% python3 -q
>>> import numpy as np
>>> np.set_printoptions(precision=1, suppress=True, linewidth=120, legacy="1.25")
>>> M = np.load("arr.npy")
>>> M
array([[-1, -1,  0,  2, -2],
       [-3, -3,  2,  4, -3],
       [-2, -3,  2,  6, -3],
       [-1, -5,  1,  7, -3],
       [ 0, -7,  0,  9, -5],
       [-1, -5, -2,  8, -5],
       [ 1, -7, -1,  9, -5],
       [ 2, -6,  0, 10, -3],
       [ 2, -6, -2, 12, -3],
       [ 4, -8, -2, 13, -1]])
>>> P = M @ np.linalg.solve(M.T @ M, M.T)
>>> print(P @ M[:, 4])
[-2. -3. -3. -3. -5. -5. -5. -3. -3. -1.]
>>> P.round(1) + 0
array([[ 0.1,  0. ,  0.1,  0. ,  0. ,  0.2,  0. ,  0. ,  0.1, -0.2],
       [ 0. ,  0.5,  0.3,  0.3,  0.1,  0.1, -0.1, -0.1, -0.1,  0. ],
       [ 0.1,  0.3,  0.5,  0.1,  0. , -0.1, -0.1,  0.2,  0.2, -0.2],
       [ 0. ,  0.3,  0.1,  0.3,  0.2,  0. ,  0. ,  0. , -0.1,  0.2],
       [ 0. ,  0.1,  0. ,  0.2,  0.4,  0.1,  0.4,  0.1, -0.1,  0. ],
       [ 0.2,  0.1, -0.1,  0. ,  0.1,  0.7,  0.1, -0.3,  0.3,  0. ],
       [ 0. , -0.1, -0.1,  0. ,  0.4,  0.1,  0.5,  0.2, -0.1,  0. ],
       [ 0. , -0.1,  0.2,  0. ,  0.1, -0.3,  0.2,  0.5,  0.2,  0. ],
       [ 0.1, -0.1,  0.2, -0.1, -0.1,  0.3, -0.1,  0.2,  0.6,  0.2],
       [-0.2,  0. , -0.2,  0.2,  0. ,  0. ,  0. ,  0. ,  0.2,  0.8]])
>>> print(np.diag(P))
[0.1 0.5 0.5 0.3 0.4 0.7 0.5 0.5 0.6 0.8]
>>> round(float(np.trace(P)), 1)
5.0
>>> np.allclose(P @ P, P)
True
>>> np.round(np.linalg.eigvalsh(P), 1) + 0
array([0., 0., 0., 0., 0., 1., 1., 1., 1., 1.])
>>> rng = np.random.default_rng(4513)
>>> A2 = P + rng.integers(-2, 3, (10, 5)) @ rng.integers(-2, 3, (5, 10))
>>> A2.round(1) + 0
array([[ -2.9,   0. ,   4.1,   1. ,   2. ,  -2.8,  -5. ,   8. ,   5.1,   5.8],
       [ -2. ,  -0.5,   3.3,  -0.7,  -3.9,   3.1,  -4.1,   1.9,  -3.1,   0. ],
       [ -2.9,   3.3,   1.5,   3.1,   0. ,   2.9,   3.9,  -3.8,  -0.8,   1.8],
       [  3. ,  -2.7,   0.1,  -2.7,  -0.8,   1. ,  -1. ,  -2. ,  -2.1,  -3.8],
       [  2. ,   3.1,  -1. ,  -2.8,   2.4,  -2.9,   0.4,   2.1,   4.9,   2. ],
       [  6.2,  -4.9,  -2.1,  -3. ,   0.1,   3.7,   4.1, -10.3,  -4.7,  -9. ],
       [ -2. ,   0.9,  -5.1,   3. ,  -0.6,  -6.9,  -4.5,  12.2,   1.9,   3. ],
       [  0. ,  -5.1,   7.2,  -1. ,   3.1,   0.7,  -2.8,   0.5,   2.2,   1. ],
       [ -1.9,   6.9,  -2.8,   2.9,   1.9,  -0.7,   5.9,  -1.8,   3.6,   4.2],
       [ -0.2,  -1. ,  -1.2,   0.2,  -4. ,   4. ,   1. ,  -4. ,  -5.8,  -3.2]])
>>> np.round(np.linalg.svd(A2 - P, compute_uv=False), 1) + 0
array([27.9, 16.7, 12.7, 11.3,  5.2,  0. ,  0. ,  0. ,  0. ,  0. ])
>>> np.abs(A2 - P).sum(axis=1)
array([37., 23., 24., 20., 23., 47., 41., 23., 33., 25.])
>>> theta = np.radians(180)
>>> R = np.eye(5)
>>> R[1, 1] = R[3, 3] = np.cos(theta)
>>> R[1, 3], R[3, 1] = -np.sin(theta), np.sin(theta)
>>> R.round(1) + 0
array([[ 1.,  0.,  0.,  0.,  0.],
       [ 0., -1.,  0.,  0.,  0.],
       [ 0.,  0.,  1.,  0.,  0.],
       [ 0.,  0.,  0., -1.,  0.],
       [ 0.,  0.,  0.,  0.,  1.]])
>>> A2 = M @ R.T
>>> round(np.linalg.det(R), 1), np.trace(R)
(1.0, 1.0)
>>> np.allclose(np.linalg.norm(M, axis=1), np.linalg.norm(A2, axis=1))
True
>>> np.allclose(M @ M.T, A2 @ A2.T)
True
>>> idx = M[:, 2] > np.median(M[:, 2])
>>> f = M[idx].mean(axis=0) - M[~idx].mean(axis=0)
>>> ((M - M.mean(axis=0)) @ f > 0).astype(int)
array([1, 1, 1, 1, 0, 0, 0, 0, 0, 0])
>>> idx.astype(int)
array([0, 1, 1, 1, 0, 0, 0, 0, 0, 0])
>>> m1 = np.loadtxt("out11.csv", delimiter=",")
>>> m1
array([[ 31.9, -12.9, -13.4,   5. ,  -8.2],
       [ 31.7, -12.7, -12.5,   4.9,  -6.8],
       [ -2. ,   2.9,  14.1,  -4.5,  11.3],
       [ 30. , -12.6, -13.2,   2.4,  -7.6],
       [ -0.6,   5.4,  15.1,  -4.6,   9.8],
       [ 32.9, -12.2, -12.3,   5.6,  -5.5],
       [ 31.7, -11.9, -12.9,   4. ,  -5.5],
       [ -2.7,   2. ,  14.7,  -2.5,  10.7],
       [ -1.3,   1.7,  12.8,  -3.8,  11.7],
       [ 33.1, -14.8, -13.1,   3.5,  -6.7],
       [ -2.7,   5. ,  12.4,  -3.4,  11.9],
       [ -3.1,   2.2,  12.9,  -3.7,   9.8],
       [ -2.8,   2.8,  13.5,  -1.7,  12.2],
       [ 32.4, -13.4, -10.7,   3.4,  -6. ]])
>>> cen = m1 - m1.mean(axis=0)
>>> Uu, sig, vt = np.linalg.svd(cen, full_matrices=False)
>>> np.round(sig ** 2 / (sig ** 2).sum(), 1) + 0
array([1., 0., 0., 0., 0.])
>>> np.linalg.matrix_rank(cen)
5
>>> np.searchsorted(np.cumsum(sig ** 2) / (sig ** 2).sum(), 0.9) + 1
1
>>> round(float((sig ** 2).sum() ** 2 / (sig ** 4).sum()), 1)
1.0
>>> np.round(np.abs(vt[-1]), 1) + 0
array([0.1, 0. , 0.4, 0.6, 0.7])
>>> vt[0] * np.sign(vt[0, np.abs(vt[0]).argmax()])
array([ 0.7, -0.3, -0.5,  0.2, -0.4])
>>> np.round(cen.mean(axis=0), 1) + 0
array([0., 0., 0., 0., 0.])
>>> cen = (m1 - m1.mean(axis=0)) / m1.std(axis=0)
>>> print(cen.std(axis=0))
[1. 1. 1. 1. 1.]
>>> np.argwhere(np.abs(cen) > 2)
array([], shape=(0, 2), dtype=int64)
>>> beta = np.linalg.lstsq(np.delete(cen, 3, axis=1), cen[:, 3])[0]
>>> beta
array([ 0.6, -0.2, -0.8,  0.6])
>>> x0 = np.array([1, 1, -3, -1, 3])
>>> rhs = m1 @ x0
>>> rhs
array([ 29.6,  31.2,  -3. ,  31.8,  -6.5,  35.5,  38. , -10.2,   0.9,  34. ,   4.2,  -6.5,  -2.2,  29.7])
>>> np.linalg.solve(m1.T @ m1, m1.T @ rhs)
array([ 1.,  1., -3., -1.,  3.])
>>> np.linalg.lstsq(m1, rhs)[0]
array([ 1.,  1., -3., -1.,  3.])
>>> rhs = rhs + 0.3 * rng.normal(size=14)
>>> rhs
array([ 29.6,  31.3,  -3.3,  32.2,  -6.4,  35.3,  38.2, -10.1,   1. ,  34.2,   4.4,  -6.5,  -2.6,  29.6])
>>> beta, *_ = np.linalg.lstsq(m1, rhs)
>>> np.round(m1.T @ (rhs - m1 @ beta), 1) + 0
array([0., 0., 0., 0., 0.])
>>> round(np.linalg.norm(rhs - m1 @ beta), 1)
0.6
>>> print([round(float(np.linalg.norm(np.linalg.solve(m1.T @ m1 + lam * np.eye(5), m1.T @ rhs))), 2) for lam in (0, 1, 10, 100)])
[4.63, 4.22, 2.46, 1.02]
>>> q, V = np.linalg.qr(m1[:, :4])[0], np.linalg.qr(m1[:, 4:])[0]
>>> sig = np.linalg.svd(q.T @ V, compute_uv=False)
>>> sig
array([1.])
>>> round(np.linalg.norm(q @ q.T - V @ V.T, 2), 1)
1.0
>>> X = np.load("block18.npy")
>>> print(X)
[[ 0.2 -0.3  0.1]
 [ 1.   0.   0.8]
 [ 2.1  0.1  1.3]
 [-0.1  0.   0.2]
 [ 2.  -0.2  1.4]
 [ 1.2 -0.2  0.5]
 [ 2.1 -0.1  1.5]
 [ 1.2 -0.1  0.5]
 [-0.1  0.   0.1]
 [ 2.2  0.   1.2]
 [ 1.2 -0.1  0.7]]
>>> q, V = np.linalg.qr(X[:, :1])[0], np.linalg.qr(X[:, 1:])[0]
>>> sig = np.linalg.svd(q.T @ V, compute_uv=False)
>>> (sig > 0.9).sum()
1
>>> np.round(np.linalg.norm(q @ q.T - V @ V.T, 2), 1)
1.0
>>> np.degrees(np.arccos(sig.clip(0, 1)))
array([11.])
>>> mat = np.loadtxt("sample19.csv", delimiter=",")
>>> mat
array([[ 1. ,  1. ,  0. , -0.1],
       [ 1.1,  1. ,  0.3, -0.1],
       [ 1. ,  1.1,  0.1,  0.1],
       [ 1.1,  1. ,  0.1,  0. ],
       [ 0.8,  1. ,  0.1,  0. ],
       [ 0.9,  0.9,  0. , -0.1],
       [ 1. ,  0.9,  0.1, -0.2],
       [ 0.9,  3. ,  3.1,  1.1],
       [ 1.1,  2.9,  2.9,  1. ],
       [ 0.9,  3. ,  3. ,  1.1],
       [ 1.1,  2.9,  3.1,  1. ],
       [ 0.9,  3.1,  3.1,  1. ],
       [ 1. ,  3. ,  3. ,  0.9],
       [ 1.1,  3. ,  2.9,  0.9],
       [ 2.1,  2.9,  0.2,  3. ],
       [ 2. ,  2.9,  0.1,  2.9],
       [ 2. ,  2.9,  0.1,  3.1],
       [ 2.1,  3. ,  0.1,  3. ],
       [ 2.1,  3.1,  0. ,  3. ],
       [ 2. ,  2.9, -0.1,  3. ],
       [ 1.9,  3. , -0.1,  2.9]])
>>> G = np.cov(mat, rowvar=False)
>>> mat.std(axis=0)
array([0.5, 0.9, 1.4, 1.3])
>>> np.argsort(-mat.std(axis=0).round(6), kind="stable")
array([2, 3, 1, 0])
>>> print(np.polyfit(mat[:, 1], mat[:, 0], 1))
[0.3 0.7]
>>> print(np.round(np.linalg.eigvalsh(G)[::-1], 1) + 0)
[2.5 2.4 0.  0. ]
>>> np.median(mat, axis=0)
array([1.1, 2.9, 0.1, 1. ])
>>> np.argwhere(np.triu(np.abs(np.corrcoef(mat.T)) > 0.8, 1))
array([[0, 3]])
